In [1]: import numpy as np

In [2]: np.set_printoptions(precision=1, suppress=True, linewidth=200, floatmode="fixed")

In [3]: feats = np.loadtxt("w.csv", delimiter=",")

In [4]: print(feats)
[[  5.0 -15.0 -13.0   5.0  -3.0   5.0  10.0]
 [ -1.0  -8.0  -4.0   1.0  -1.0   5.0   7.0]
 [  5.0 -22.0 -27.0   9.0   7.0   0.0  12.0]
 [ -7.0 -10.0  -8.0  -9.0   1.0   2.0 -13.0]
 [  0.0   0.0   0.0   0.0   0.0   0.0   0.0]
 [  4.0 -12.0 -14.0   9.0   5.0  -7.0  12.0]
 [  6.0  -7.0  -9.0   4.0  -2.0   0.0   3.0]
 [  0.0   0.0   0.0   0.0   0.0   0.0   0.0]
 [-15.0 -27.0   1.0   6.0  10.0   1.0   7.0]
 [  6.0 -11.0   6.0   1.0   8.0   9.0   6.0]
 [  3.0 -26.0  -2.0  -3.0   4.0   9.0   3.0]
 [ -1.0  -8.0  -4.0   1.0  -1.0   5.0   7.0]
 [ -9.0  -8.0   1.0  -8.0  -2.0   0.0  -6.0]
 [-10.0 -16.0  -3.0  -7.0  -3.0   5.0   1.0]
 [ -1.0  -8.0  -4.0   1.0  -1.0   5.0   7.0]
 [ -1.0  -8.0  -4.0   1.0  -1.0   5.0   7.0]
 [  0.0   0.0   0.0   0.0   0.0   0.0   0.0]
 [  6.0  -7.0  -9.0   4.0  -2.0   0.0   3.0]]

In [5]: # rows 4 and 7 are equal

In [6]: hat = feats @ np.linalg.solve(feats.T @ feats, feats.T)

In [7]: print(round(float(np.trace(hat)), 1))
7.0

In [8]: print(np.linalg.matrix_rank(np.eye(18) - hat))
11

In [9]: print(hat @ feats[:, 3])
[ 5.0  1.0  9.0 -9.0  0.0  9.0  4.0  0.0  6.0  1.0 -3.0  1.0 -8.0 -7.0  1.0  1.0  0.0  4.0]

In [10]: print(np.round(np.linalg.eigvalsh(hat), 1) + 0)
[0.0 0.0 0.0 0.0 0.0 0.0 0.0 0.0 0.0 0.0 0.0 1.0 1.0 1.0 1.0 1.0 1.0 1.0]

In [11]: print(np.diag(hat))
[0.4 0.2 0.7 0.7 0.0 0.7 0.3 0.0 1.0 0.6 0.6 0.2 0.4 0.5 0.2 0.2 0.0 0.3]

In [12]: print(np.allclose(hat @ hat, hat))
True

In [13]: print(round(np.linalg.norm(feats[11] - feats[10]), 1))
20.4

In [14]: print(np.linalg.norm(feats, axis=1))
[24.0 12.5 38.9 21.6  0.0 25.6 14.0  0.0 33.8 19.4 28.4 12.5 15.8 21.2 12.5 12.5  0.0 14.0]

In [15]: print(np.linalg.norm(feats, axis=0))
[25.3 56.2 37.9 21.5 17.0 19.1 30.0]

In [16]: rng = np.random.default_rng(4)

In [17]: labels = rng.permutation(7)

In [18]: out = feats[:, labels] * rng.choice([-1, 1], 7)

In [19]: print(out)
[[ 15.0  13.0   5.0  -5.0   3.0   5.0  10.0]
 [  8.0   4.0  -1.0  -5.0   1.0   1.0   7.0]
 [ 22.0  27.0   5.0  -0.0  -7.0   9.0  12.0]
 [ 10.0   8.0  -7.0  -2.0  -1.0  -9.0 -13.0]
 [ -0.0  -0.0   0.0  -0.0  -0.0   0.0   0.0]
 [ 12.0  14.0   4.0   7.0  -5.0   9.0  12.0]
 [  7.0   9.0   6.0  -0.0   2.0   4.0   3.0]
 [ -0.0  -0.0   0.0  -0.0  -0.0   0.0   0.0]
 [ 27.0  -1.0 -15.0  -1.0 -10.0   6.0   7.0]
 [ 11.0  -6.0   6.0  -9.0  -8.0   1.0   6.0]
 [ 26.0   2.0   3.0  -9.0  -4.0  -3.0   3.0]
 [  8.0   4.0  -1.0  -5.0   1.0   1.0   7.0]
 [  8.0  -1.0  -9.0  -0.0   2.0  -8.0  -6.0]
 [ 16.0   3.0 -10.0  -5.0   3.0  -7.0   1.0]
 [  8.0   4.0  -1.0  -5.0   1.0   1.0   7.0]
 [  8.0   4.0  -1.0  -5.0   1.0   1.0   7.0]
 [ -0.0  -0.0   0.0  -0.0  -0.0   0.0   0.0]
 [  7.0   9.0   6.0  -0.0   2.0   4.0   3.0]]

In [20]: Uu, _, VT = np.linalg.svd(feats.T @ out)

In [21]: print(labels)
[1 2 0 5 4 3 6]

In [22]: print(np.round(np.linalg.lstsq(feats, out)[0], 1) + 0)
[[ 0.0  0.0  1.0  0.0  0.0  0.0  0.0]
 [-1.0  0.0  0.0  0.0  0.0  0.0  0.0]
 [ 0.0 -1.0  0.0  0.0  0.0  0.0  0.0]
 [ 0.0  0.0  0.0  0.0  0.0  1.0  0.0]
 [ 0.0  0.0  0.0  0.0 -1.0  0.0  0.0]
 [ 0.0  0.0  0.0 -1.0  0.0  0.0  0.0]
 [ 0.0  0.0  0.0  0.0  0.0  0.0  1.0]]

In [23]: out = np.c_[feats[:, :3] @ np.array([[-5, -5, 7], [3, -5, -3], [-4, 4, 8]]), np.array([2, 0, 0, 1, 1, 1, 0, 0, 1, 1, 1, 0, 2, 1, 2, 2, 0, 1])]

In [24]: print(out)
[[ -18.0   -2.0  -24.0    2.0]
 [  -3.0   29.0  -15.0    0.0]
 [  17.0  -23.0 -115.0    0.0]
 [  37.0   53.0  -83.0    1.0]
 [   0.0    0.0    0.0    1.0]
 [   0.0  -16.0  -48.0    1.0]
 [ -15.0  -31.0   -9.0    0.0]
 [   0.0    0.0    0.0    0.0]
 [ -10.0  214.0  -16.0    1.0]
 [ -87.0   49.0  123.0    1.0]
 [ -85.0  107.0   83.0    1.0]
 [  -3.0   29.0  -15.0    0.0]
 [  17.0   89.0  -31.0    2.0]
 [  14.0  118.0  -46.0    1.0]
 [  -3.0   29.0  -15.0    2.0]
 [  -3.0   29.0  -15.0    2.0]
 [   0.0    0.0    0.0    0.0]
 [ -15.0  -31.0   -9.0    1.0]]

In [25]: print(np.linalg.norm(np.linalg.qr(feats)[0].T @ out, axis=0) ** 2 / ((out ** 2).sum(axis=0) + 1e-12))
[1.0 1.0 1.0 0.6]

In [26]: print(np.round(np.linalg.norm(out - feats @ np.linalg.lstsq(feats, out)[0], axis=0), 1) + 0)
[0.0 0.0 0.0 3.2]

In [27]: print(np.round(np.linalg.lstsq(feats, out[:, 0])[0], 1) + 0)
[-5.0  3.0 -4.0  0.0  0.0  0.0  0.0]

In [28]: print(np.linalg.matrix_rank(np.c_[feats, out]))
8

In [29]: cov = np.cov(feats, rowvar=False)

In [30]: print(feats.std(axis=0))
[5.9 7.8 7.3 5.0 3.9 3.8 6.1]

In [31]: print(np.linalg.eigvalsh(cov)[::-1])
[110.5  69.2  35.4  21.3  12.6   3.2   1.5]

In [32]: A = np.load("test2.npy")

In [33]: print(A)
[[-9  0  0  0]
 [ 0  5  0  0]
 [ 0  0  3  0]
 [ 0  0  0  6]]

In [34]: w, evecs = np.linalg.eig(A)

In [35]: print(w)
[-9.0  5.0  3.0  6.0]

In [36]: print(np.sort(np.linalg.eigvals(np.linalg.inv(A))))
[-0.1  0.2  0.2  0.3]

In [37]: labels = rng.permutation(4)

In [38]: print(labels)
[3 1 2 0]

In [39]: out = A[labels][:, labels]

In [40]: print(out)
[[ 6  0  0  0]
 [ 0  5  0  0]
 [ 0  0  3  0]
 [ 0  0  0 -9]]

In [41]: print(np.linalg.matrix_power(A - np.diag(np.diag(A)), 4))
[[0 0 0 0]
 [0 0 0 0]
 [0 0 0 0]
 [0 0 0 0]]

In [42]: print([int(np.linalg.matrix_rank(np.linalg.matrix_power(A, p))) for p in range(1, 5)])
[4, 4, 4, 4]

In [43]: print(np.linalg.matrix_rank(A - A[0, 0] * np.eye(4)))
3

In [44]: print(A @ A)
[[81  0  0  0]
 [ 0 25  0  0]
 [ 0  0  9  0]
 [ 0  0  0 36]]

In [45]: print((A != 0).astype(int))
[[1 0 0 0]
 [0 1 0 0]
 [0 0 1 0]
 [0 0 0 1]]

In [46]: w, evecs = np.linalg.eigh(A)

In [47]: x = np.array([2, 2, 2, 2])

In [48]: print(np.linalg.eigvalsh(A[1:, 1:]))
[3.0 5.0 6.0]

In [49]: print(evecs * np.abs(w) @ evecs.T)
[[9.0 0.0 0.0 0.0]
 [0.0 5.0 0.0 0.0]
 [0.0 0.0 3.0 0.0]
 [0.0 0.0 0.0 6.0]]

In [50]: print((np.sign(evecs[:, -1].round(6)) == np.sign(evecs[0, -1].round(6))).astype(int))
[1 1 1 0]

In [51]: print(np.abs(A).sum(axis=1).max(), np.abs(w).max())
9 9.0

In [52]: data = np.loadtxt("data.csv", delimiter=",")

In [53]: print(data)
[[1.0 2.0 5.0 2.0 4.0 2.0 1.0 0.0 5.0 2.0 0.0 4.0]
 [0.0 1.0 3.0 4.0 3.0 3.0 0.0 1.0 3.0 2.0 3.0 1.0]
 [0.0 0.0 4.0 3.0 5.0 5.0 0.0 2.0 0.0 5.0 1.0 0.0]
 [0.0 0.0 0.0 4.0 3.0 0.0 2.0 5.0 1.0 3.0 4.0 3.0]
 [0.0 0.0 0.0 0.0 2.0 3.0 1.0 3.0 3.0 0.0 5.0 2.0]
 [0.0 0.0 0.0 0.0 0.0 2.0 0.0 4.0 0.0 3.0 0.0 4.0]
 [0.0 0.0 0.0 0.0 0.0 0.0 3.0 4.0 2.0 5.0 3.0 3.0]
 [0.0 0.0 0.0 0.0 0.0 0.0 0.0 4.0 0.0 3.0 4.0 5.0]
 [0.0 0.0 0.0 0.0 0.0 0.0 0.0 0.0 2.0 4.0 1.0 4.0]
 [0.0 0.0 0.0 0.0 0.0 0.0 0.0 0.0 0.0 0.0 2.0 1.0]
 [0.0 0.0 0.0 0.0 0.0 0.0 0.0 0.0 0.0 0.0 4.0 0.0]
 [0.0 0.0 0.0 0.0 0.0 0.0 0.0 0.0 0.0 0.0 0.0 5.0]]

In [54]: # triangular

In [55]: print(np.allclose(data[:-1].T @ np.linalg.lstsq(data[:-1].T, data[-1])[0], data[-1]))
True

In [56]: print(np.unique(data.round(6), axis=0).shape)
(12, 12)

In [57]: print(np.round(data @ np.linalg.pinv(data) @ data, 1) + 0)
[[1.0 2.0 5.0 2.0 4.0 2.0 1.0 0.0 5.0 2.0 0.0 4.0]
 [0.0 1.0 3.0 4.0 3.0 3.0 0.0 1.0 3.0 2.0 3.0 1.0]
 [0.0 0.0 4.0 3.0 5.0 5.0 0.0 2.0 0.0 5.0 1.0 0.0]
 [0.0 0.0 0.0 4.0 3.0 0.0 2.0 5.0 1.0 3.0 4.0 3.0]
 [0.0 0.0 0.0 0.0 2.0 3.0 1.0 3.0 3.0 0.0 5.0 2.0]
 [0.0 0.0 0.0 0.0 0.0 2.0 0.0 4.0 0.0 3.0 0.0 4.0]
 [0.0 0.0 0.0 0.0 0.0 0.0 3.0 4.0 2.0 5.0 3.0 3.0]
 [0.0 0.0 0.0 0.0 0.0 0.0 0.0 4.0 0.0 3.0 4.0 5.0]
 [0.0 0.0 0.0 0.0 0.0 0.0 0.0 0.0 2.0 4.0 1.0 4.0]
 [0.0 0.0 0.0 0.0 0.0 0.0 0.0 0.0 0.0 0.0 2.0 1.0]
 [0.0 0.0 0.0 0.0 0.0 0.0 0.0 0.0 0.0 0.0 4.0 0.0]
 [0.0 0.0 0.0 0.0 0.0 0.0 0.0 0.0 0.0 0.0 0.0 5.0]]

In [58]: def softmax(z):
    ...:     e = np.exp(z - z.max(axis=-1, keepdims=True))
    ...:     return e / e.sum(axis=-1, keepdims=True)
    ...: 

In [59]: print(np.round(softmax(data[8]), 1) + 0)
[0.0 0.0 0.0 0.0 0.0 0.0 0.0 0.0 0.1 0.4 0.0 0.4]

In [60]: print(softmax(data).sum(axis=1))
[1.0 1.0 1.0 1.0 1.0 1.0 1.0 1.0 1.0 1.0 1.0 1.0]

In [61]: S = data @ data.T / np.sqrt(12)

In [62]: print(softmax(S).round(6).argmax(axis=1))
[0 2 2 3 4 5 6 7 6 7 4 7]

In [63]: out = data / np.linalg.norm(data, axis=1, keepdims=True)

In [64]: cov = out @ out.T

In [65]: print(cov)
[[1.0 0.8 0.6 0.5 0.5 0.4 0.4 0.3 0.6 0.2 0.0 0.4]
 [0.8 1.0 0.8 0.7 0.7 0.4 0.5 0.4 0.4 0.4 0.4 0.1]
 [0.6 0.8 1.0 0.6 0.4 0.5 0.4 0.3 0.3 0.1 0.1 0.0]
 [0.5 0.7 0.6 1.0 0.7 0.6 0.8 0.8 0.5 0.5 0.4 0.3]
 [0.5 0.7 0.4 0.7 1.0 0.5 0.6 0.7 0.4 0.7 0.6 0.3]
 [0.4 0.4 0.5 0.6 0.5 1.0 0.8 0.8 0.7 0.3 0.0 0.6]
 [0.4 0.5 0.4 0.8 0.6 0.8 1.0 0.8 0.8 0.5 0.4 0.4]
 [0.3 0.4 0.3 0.8 0.7 0.8 0.8 1.0 0.7 0.7 0.5 0.6]
 [0.6 0.4 0.3 0.5 0.4 0.7 0.8 0.7 1.0 0.4 0.2 0.7]
 [0.2 0.4 0.1 0.5 0.7 0.3 0.5 0.7 0.4 1.0 0.9 0.4]
 [0.0 0.4 0.1 0.4 0.6 0.0 0.4 0.5 0.2 0.9 1.0 0.0]
 [0.4 0.1 0.0 0.3 0.3 0.6 0.4 0.6 0.7 0.4 0.0 1.0]]

In [66]: print(np.argwhere(np.triu(np.abs(cov) > 0.95, 1)))
[]

In [67]: print((np.abs(cov) > 0.9).astype(int))
[[1 0 0 0 0 0 0 0 0 0 0 0]
 [0 1 0 0 0 0 0 0 0 0 0 0]
 [0 0 1 0 0 0 0 0 0 0 0 0]
 [0 0 0 1 0 0 0 0 0 0 0 0]
 [0 0 0 0 1 0 0 0 0 0 0 0]
 [0 0 0 0 0 1 0 0 0 0 0 0]
 [0 0 0 0 0 0 1 0 0 0 0 0]
 [0 0 0 0 0 0 0 1 0 0 0 0]
 [0 0 0 0 0 0 0 0 1 0 0 0]
 [0 0 0 0 0 0 0 0 0 1 0 0]
 [0 0 0 0 0 0 0 0 0 0 1 0]
 [0 0 0 0 0 0 0 0 0 0 0 1]]

In [68]: print(cov[6])
[0.4 0.5 0.4 0.8 0.6 0.8 1.0 0.8 0.8 0.5 0.4 0.4]

In [69]: print(round(np.degrees(np.arccos(np.clip(cov[6, 5], -1, 1))), 1))
40.9

In [70]: print((cov - 2 * np.eye(12)).round(6).argmax(axis=1))
[ 1  2  1  6  3  7  7  6  6 10  9  8]

In [71]: F = np.loadtxt("m.csv", delimiter=",")

In [72]: print(F.round(1) + 0)
[[ 1.4  0.0  0.8  0.5  0.3 -0.4 -0.5  0.9 -0.6 -0.4 -0.4 -0.2]
 [ 0.0  2.2 -0.3  0.3  1.0  1.3  0.2  0.7  0.2  0.4  0.3 -0.5]
 [ 0.8 -0.3  2.9  0.5 -0.2  0.5 -0.8  0.2  1.0  0.0 -1.0  0.0]
 [ 0.5  0.3  0.5  2.2  0.4  0.3  0.5 -0.4  0.0  0.8  1.3 -0.7]
 [ 0.3  1.0 -0.2  0.4  1.4 -0.6  0.6 -0.3  0.1  0.0 -0.3 -0.5]
 [-0.4  1.3  0.5  0.3 -0.6  3.1 -0.4  0.4 -0.7  0.4  0.1 -0.3]
 [-0.5  0.2 -0.8  0.5  0.6 -0.4  1.8 -0.3  0.0  0.2 -0.3 -0.8]
 [ 0.9  0.7  0.2 -0.4 -0.3  0.4 -0.3  2.8  0.2 -0.2 -0.5 -0.5]
 [-0.6  0.2  1.0  0.0  0.1 -0.7  0.0  0.2  2.8  0.3  0.4  0.0]
 [-0.4  0.4  0.0  0.8  0.0  0.4  0.2 -0.2  0.3  2.4  0.0  0.0]
 [-0.4  0.3 -1.0  1.3 -0.3  0.1 -0.3 -0.5  0.4  0.0  3.1  0.5]
 [-0.2 -0.5  0.0 -0.7 -0.5 -0.3 -0.8 -0.5  0.0  0.0  0.5  2.6]]

In [73]: print(np.linalg.lstsq(F[:-1].T, F[-1])[2])
9

In [74]: print(np.unique(F.round(6), axis=0).shape)
(12, 12)

In [75]: print(round(np.trace(np.linalg.pinv(F) @ F), 1))
9.0

In [76]: out = F / np.linalg.norm(F, axis=1, keepdims=True)

In [77]: cov = out @ out.T

In [78]: print((cov - 2 * np.eye(12)).round(6).argmax(axis=1))
[ 7  5  0 10  6  1  4  0  2  3  3 10]

In [79]: print((np.abs(cov) > 0.9).astype(int))
[[1 0 0 0 0 0 0 0 0 0 0 0]
 [0 1 0 0 0 0 0 0 0 0 0 0]
 [0 0 1 0 0 0 0 0 0 0 0 0]
 [0 0 0 1 0 0 0 0 0 0 0 0]
 [0 0 0 0 1 0 0 0 0 0 0 0]
 [0 0 0 0 0 1 0 0 0 0 0 0]
 [0 0 0 0 0 0 1 0 0 0 0 0]
 [0 0 0 0 0 0 0 1 0 0 0 0]
 [0 0 0 0 0 0 0 0 1 0 0 0]
 [0 0 0 0 0 0 0 0 0 1 0 0]
 [0 0 0 0 0 0 0 0 0 0 1 0]
 [0 0 0 0 0 0 0 0 0 0 0 1]]

In [80]: print(np.argwhere(np.triu(np.abs(cov) > 0.95, 1)))
[]

In [81]: print(cov.round(1) + 0)
[[ 1.0  0.0  0.5  0.1  0.2 -0.1 -0.3  0.5 -0.2 -0.3 -0.4 -0.2]
 [ 0.0  1.0 -0.1  0.3  0.5  0.6  0.2  0.4  0.0  0.3  0.1 -0.4]
 [ 0.5 -0.1  1.0  0.1 -0.1  0.1 -0.5  0.3  0.4  0.0 -0.4  0.0]
 [ 0.1  0.3  0.1  1.0  0.3  0.2  0.3 -0.2  0.1  0.5  0.5 -0.4]
 [ 0.2  0.5 -0.1  0.3  1.0 -0.3  0.6 -0.1  0.1  0.1 -0.1 -0.5]
 [-0.1  0.6  0.1  0.2 -0.3  1.0 -0.2  0.3 -0.3  0.3  0.1 -0.2]
 [-0.3  0.2 -0.5  0.3  0.6 -0.2  1.0 -0.2  0.0  0.3  0.0 -0.5]
 [ 0.5  0.4  0.3 -0.2 -0.1  0.3 -0.2  1.0  0.1 -0.1 -0.3 -0.3]
 [-0.2  0.0  0.4  0.1  0.1 -0.3  0.0  0.1  1.0  0.2  0.1  0.0]
 [-0.3  0.3  0.0  0.5  0.1  0.3  0.3 -0.1  0.2  1.0  0.1 -0.1]
 [-0.4  0.1 -0.4  0.5 -0.1  0.1  0.0 -0.3  0.1  0.1  1.0  0.2]
 [-0.2 -0.4  0.0 -0.4 -0.5 -0.2 -0.5 -0.3  0.0 -0.1  0.2  1.0]]
